$ python3 -q
>>> import numpy as np
>>> import numpy.linalg as la
>>> np.set_printoptions(suppress=True, linewidth=140)
>>> mat = np.loadtxt("data.csv", delimiter=",")
>>> mat.round(2) + 0
array([[-0.17, -0.26, -0.5 ,  0.17,  0.39, -0.25, -0.2 ,  0.04,  0.09,  0.2 ,  0.1 ,  0.05, -0.38, -0.3 , -0.25],
       [ 0.2 ,  0.  ,  0.08,  0.33, -0.25,  0.18,  0.21, -0.36, -0.21, -0.2 ,  0.44, -0.24, -0.41, -0.07, -0.26],
       [ 0.17,  0.45, -0.34, -0.24,  0.3 , -0.28, -0.14, -0.12, -0.26, -0.49,  0.12, -0.06, -0.05,  0.18,  0.16],
       [-0.35,  0.06, -0.07, -0.45,  0.02,  0.17,  0.37, -0.39,  0.11,  0.14,  0.23,  0.35, -0.22, -0.09,  0.29],
       [ 0.46,  0.19, -0.38,  0.24, -0.32,  0.  ,  0.08, -0.09,  0.22,  0.18, -0.39,  0.21, -0.26,  0.05,  0.28],
       [ 0.26,  0.19, -0.09, -0.12,  0.3 , -0.04,  0.46,  0.12,  0.2 ,  0.43,  0.19, -0.26,  0.11,  0.37, -0.28],
       [ 0.52, -0.47, -0.08, -0.39,  0.06,  0.35, -0.35, -0.1 ,  0.  ,  0.01,  0.16,  0.19,  0.04,  0.15, -0.08],
       [ 0.15, -0.06,  0.04,  0.09,  0.49,  0.31,  0.26, -0.3 ,  0.19, -0.29, -0.39, -0.17,  0.16, -0.37, -0.01],
       [-0.03,  0.29,  0.13, -0.09,  0.14,  0.24, -0.03,  0.02, -0.54,  0.2 , -0.39,  0.31, -0.22,  0.03, -0.43],
       [ 0.06, -0.15, -0.12, -0.13, -0.23, -0.27,  0.4 ,  0.17,  0.14, -0.44, -0.05,  0.43,  0.11, -0.05, -0.46],
       [-0.26,  0.05, -0.26, -0.39, -0.35,  0.11, -0.17, -0.18,  0.22, -0.06, -0.31, -0.49, -0.1 ,  0.09, -0.32],
       [ 0.2 ,  0.4 , -0.08, -0.13, -0.2 , -0.01, -0.16, -0.03,  0.02,  0.23,  0.25,  0.03,  0.38, -0.65, -0.15],
       [ 0.2 ,  0.16,  0.58, -0.21,  0.11, -0.33, -0.2 , -0.03,  0.42, -0.03, -0.04,  0.03, -0.44, -0.1 , -0.08],
       [ 0.06,  0.06, -0.07, -0.2 , -0.01,  0.37,  0.15,  0.72, -0.01, -0.17,  0.07, -0.17, -0.34, -0.24,  0.18],
       [ 0.2 , -0.35,  0.06, -0.3 , -0.1 , -0.44,  0.27, -0.06, -0.46,  0.19, -0.21, -0.28, -0.05, -0.24,  0.18]])
>>> rng = np.random.default_rng(416)
>>> labels = rng.permutation(15)
>>> out = mat[:, labels] * rng.choice([-1, 1], 15)
>>> out.round(2) + 0
array([[ 0.5 ,  0.25,  0.17,  0.39, -0.09, -0.3 ,  0.2 ,  0.38,  0.04, -0.25, -0.2 ,  0.26,  0.05,  0.1 , -0.17],
       [-0.08, -0.18,  0.33, -0.25,  0.21, -0.07, -0.21,  0.41, -0.36, -0.26,  0.2 ,  0.  , -0.24,  0.44,  0.2 ],
       [ 0.34,  0.28, -0.24,  0.3 ,  0.26,  0.18,  0.14,  0.05, -0.12,  0.16,  0.49, -0.45, -0.06,  0.12,  0.17],
       [ 0.07, -0.17, -0.45,  0.02, -0.11, -0.09, -0.37,  0.22, -0.39,  0.29, -0.14, -0.06,  0.35,  0.23, -0.35],
       [ 0.38,  0.  ,  0.24, -0.32, -0.22,  0.05, -0.08,  0.26, -0.09,  0.28, -0.18, -0.19,  0.21, -0.39,  0.46],
       [ 0.09,  0.04, -0.12,  0.3 , -0.2 ,  0.37, -0.46, -0.11,  0.12, -0.28, -0.43, -0.19, -0.26,  0.19,  0.26],
       [ 0.08, -0.35, -0.39,  0.06,  0.  ,  0.15,  0.35, -0.04, -0.1 , -0.08, -0.01,  0.47,  0.19,  0.16,  0.52],
       [-0.04, -0.31,  0.09,  0.49, -0.19, -0.37, -0.26, -0.16, -0.3 , -0.01,  0.29,  0.06, -0.17, -0.39,  0.15],
       [-0.13, -0.24, -0.09,  0.14,  0.54,  0.03,  0.03,  0.22,  0.02, -0.43, -0.2 , -0.29,  0.31, -0.39, -0.03],
       [ 0.12,  0.27, -0.13, -0.23, -0.14, -0.05, -0.4 , -0.11,  0.17, -0.46,  0.44,  0.15,  0.43, -0.05,  0.06],
       [ 0.26, -0.11, -0.39, -0.35, -0.22,  0.09,  0.17,  0.1 , -0.18, -0.32,  0.06, -0.05, -0.49, -0.31, -0.26],
       [ 0.08,  0.01, -0.13, -0.2 , -0.02, -0.65,  0.16, -0.38, -0.03, -0.15, -0.23, -0.4 ,  0.03,  0.25,  0.2 ],
       [-0.58,  0.33, -0.21,  0.11, -0.42, -0.1 ,  0.2 ,  0.44, -0.03, -0.08,  0.03, -0.16,  0.03, -0.04,  0.2 ],
       [ 0.07, -0.37, -0.2 , -0.01,  0.01, -0.24, -0.15,  0.34,  0.72,  0.18,  0.17, -0.06, -0.17,  0.07,  0.06],
       [-0.06,  0.44, -0.3 , -0.1 ,  0.46, -0.24, -0.27,  0.05, -0.06,  0.18, -0.19,  0.35, -0.28, -0.21,  0.2 ]])
>>> Uu, _, Vh = la.svd(mat.T @ out)
>>> labels
array([ 2,  5,  3,  4,  8, 13,  6, 12,  7, 14,  9,  1, 11, 10,  0])
>>> np.round(la.norm(mat, axis=0), 2)
array([1., 1., 1., 1., 1., 1., 1., 1., 1., 1., 1., 1., 1., 1., 1.])
>>> round(mat[:, 10] @ mat[:, 1], 2)
np.float64(0.0)
>>> th = np.radians(117)
>>> r_ = np.eye(15)
>>> r_[0, 0] = r_[1, 1] = np.cos(th)
>>> r_[0, 1], r_[1, 0] = -np.sin(th), np.sin(th)
>>> out = mat @ r_.T
>>> np.round(la.det(r_), 2), np.round(np.trace(r_), 2)
(np.float64(1.0), np.float64(12.09))
>>> np.round(np.abs(out - mat).max(axis=0), 2)
array([0.84, 1.15, 0.  , 0.  , 0.  , 0.  , 0.  , 0.  , 0.  , 0.  , 0.  , 0.  , 0.  , 0.  , 0.  ])
>>> np.round(np.trace(mat), 2)
np.float64(-3.73)
>>> np.allclose(mat, mat.T)
False
>>> round(np.abs(la.eigvals(mat)).max(), 2)
np.float64(1.0)
>>> labels = rng.permutation(15)
>>> labels
array([ 8,  0,  5,  1,  6, 14,  4,  9, 13,  3, 11,  2,  7, 10, 12])
>>> out = mat[labels][:, labels]
>>> np.round(la.det(out), 2), round(float(la.det(mat[labels])), 2)
(np.float64(1.0), -1.0)
>>> J = np.load("dump.npy")
>>> J
array([[ 1,  2,  1,  0,  0,  0,  0,  0,  2,  0,  1,  1,  0,  2,  0, -6],
       [ 2,  2,  0,  2,  1,  1,  1,  0,  2,  2,  2,  2,  2,  0,  0, -6],
       [ 0,  2,  2,  0,  2,  1,  2,  0,  2,  0,  2,  2,  1,  1,  1, -6],
       [ 1,  0,  0,  2,  0,  1,  2,  0,  1,  2,  2,  2,  1,  1,  1, -3],
       [ 0,  1,  2,  0,  1,  1,  0,  2,  2,  2,  2,  0,  1,  1,  2, -6]])
>>> np.abs(J).max()
np.int64(6)
>>> J.sum(axis=1)
array([ 4, 13, 12, 13, 11])
>>> la.matrix_rank(J)
np.int64(5)
>>> J - J[0]
array([[ 0,  0,  0,  0,  0,  0,  0,  0,  0,  0,  0,  0,  0,  0,  0,  0],
       [ 1,  0, -1,  2,  1,  1,  1,  0,  0,  2,  1,  1,  2, -2,  0,  0],
       [-1,  0,  1,  0,  2,  1,  2,  0,  0,  0,  1,  1,  1, -1,  1,  0],
       [ 0, -2, -1,  2,  0,  1,  2,  0, -1,  2,  1,  1,  1, -1,  1,  3],
       [-1, -1,  1,  0,  1,  1,  0,  2,  0,  2,  1, -1,  1, -1,  2,  0]])
>>> np.diff(J, axis=0)
array([[ 1,  0, -1,  2,  1,  1,  1,  0,  0,  2,  1,  1,  2, -2,  0,  0],
       [-2,  0,  2, -2,  1,  0,  1,  0,  0, -2,  0,  0, -1,  1,  1,  0],
       [ 1, -2, -2,  2, -2,  0,  0,  0, -1,  2,  0,  0,  0,  0,  0,  3],
       [-1,  1,  2, -2,  1,  0, -2,  2,  1,  0,  0, -2,  0,  0,  1, -3]])
>>> J.shape
(5, 16)
>>> np.unravel_index(np.abs(J).argmax(), J.shape)
(np.int64(0), np.int64(15))
>>> J.mean(axis=0)
array([ 0.8,  1.4,  1. ,  0.8,  0.8,  0.8,  1. ,  0.4,  1.8,  1.2,  1.8,  1.4,  1. ,  1. ,  0.8, -5.4])
>>> np.round(la.svd(J, compute_uv=False), 2)
array([15.74,  4.49,  3.36,  2.76,  2.03])
